$ python -q
>>> import numpy as np
>>> np.set_printoptions(precision=1, suppress=True, linewidth=140)
>>> def rd(a):
...     return np.round(a, 1) + 0
... 
>>> F = np.load("m.npy")
>>> print(F)
[[0 0 0 0]
 [0 0 1 0]
 [0 1 0 0]
 [0 0 0 0]]
>>> print(np.allclose(F[:-1].T @ np.linalg.lstsq(F[:-1].T, F[-1])[0], F[-1]))
True
>>> print(np.linalg.lstsq(F[:-1].T, F[-1])[2])
2
>>> print(np.all(np.linalg.eigvalsh(F) > 0))
False
>>> print([round(float(np.linalg.det(F[:i, :i])), 2) + 0 for i in range(1, 5)])
[0.0, 0.0, 0.0, 0.0]
>>> print(np.flatnonzero(np.linalg.matrix_power((F != 0) + (F.T != 0) + np.eye(4), 4)[3]))
[3]
>>> print(F @ F)
[[0 0 0 0]
 [0 1 0 0]
 [0 0 1 0]
 [0 0 0 0]]
>>> print((F != 0).astype(int))
[[0 0 0 0]
 [0 0 1 0]
 [0 1 0 0]
 [0 0 0 0]]
>>> print(rd(np.sort(np.linalg.eigvals(F).real)))
[-1.  0.  0.  1.]
>>> print((np.linalg.matrix_power((F != 0) + (F.T != 0) + np.eye(4), 4) > 0).astype(int))
[[1 0 0 0]
 [0 1 1 0]
 [0 1 1 0]
 [0 0 0 1]]
>>> print(rd(np.linalg.det(F)))
0.0
>>> print(np.trace(F @ F @ F) // 6)
0
>>> print(F.sum(axis=0))
[0 1 1 0]
>>> print(F @ F)
[[0 0 0 0]
 [0 1 0 0]
 [0 0 1 0]
 [0 0 0 0]]
>>> low = np.diag(F.sum(axis=1)) - F
>>> print(round(np.linalg.det(low[1:, 1:])))
0
>>> print(np.linalg.matrix_rank(low))
1
>>> print(low)
[[ 0  0  0  0]
 [ 0  1 -1  0]
 [ 0 -1  1  0]
 [ 0  0  0  0]]
>>> arr = np.array([[0.5, -0.3, -2.2, 2.3, -1.8, 0.6, -0.1, -10.0],
...     [-0.9, -1.0, -0.6, -0.6, 1.2, -0.7, 0.3, -12.0],
...     [-0.8, 0.4, 0.0, -2.2, -1.6, -1.3, -0.7, 3.0],
...     [-0.2, 0.0, 1.9, -0.2, 0.1, -0.6, -1.6, -11.0],
...     [0.2, -0.1, -0.8, 0.6, -0.7, -0.6, -0.8, -4.0],
...     [0.5, -2.5, -1.2, -0.5, 0.6, 0.0, -0.6, 11.0]])
>>> T = np.stack([arr, 2 * arr, arr[::-1]])
>>> print(np.linalg.matrix_rank(T.reshape(3, -1)))
2
>>> print(np.linalg.matrix_rank(T))
[6 6 6]
>>> print(T.shape)
(3, 6, 8)
>>> print(rd(np.einsum("bij,cij->bc", T, T)))
[[ 558.1 1116.2 -183.6]
 [1116.2 2232.3 -367.2]
 [-183.6 -367.2  558.1]]
>>> U, s, VT = np.linalg.svd(F)
>>> vecs = VT[:(s > 1e-8).sum()]
>>> rng = np.random.default_rng(26743)
>>> vec = F[2] + 4 * F[3] + rng.integers(2) * np.eye(4)[2]
>>> print(vec)
[0. 1. 1. 0.]
>>> print(vecs.T @ vecs)
[[0. 0. 0. 0.]
 [0. 1. 0. 0.]
 [0. 0. 1. 0.]
 [0. 0. 0. 0.]]
>>> print(np.diag(vecs.T @ vecs))
[0. 1. 1. 0.]
>>> print(np.linalg.matrix_rank(np.vstack([F, vec])))
2
>>> print(np.allclose(vecs.T @ vecs @ vec, vec))
True
>>> X = np.load("mat.npy")
>>> print(X)
[[-3  0  0  0  0  0  2  0  0  1  0]
 [ 0 -3 -2  0  0  0  0  0  0  0  0]
 [ 0  0  0  0  0  0  0  0  0  0  0]
 [ 0  0  0  2 -1  1  0  0 -2  0  2]
 [ 0  0  0 -3  3 -2  0  0  1  0  0]
 [ 0  0  0 -2  3  3  0  0  2  0  2]
 [ 1  0  0  0  0  0  2  3  0 -2  0]
 [ 0  0  0  0  0  0  3  3  0  2  0]
 [ 0  0  0 -3  2 -2  0  0  0  0  1]
 [-2  0  0  0  0  0 -3  2  0 -1  0]
 [ 0  0  0 -3 -1 -3  0  0  0  0  0]]
>>> U, s, VT = np.linalg.svd(X)
>>> print(rd(s))
[7.7 5.8 5.7 4.3 3.9 3.6 2.9 2.  1.8 0.1 0. ]
>>> A2 = U[:, :10] @ np.diag(s[:10]) @ VT[:10]
>>> print(np.linalg.matrix_rank(A2))
10
>>> print(rd(np.linalg.norm(X - A2) / np.linalg.norm(X)))
0.0
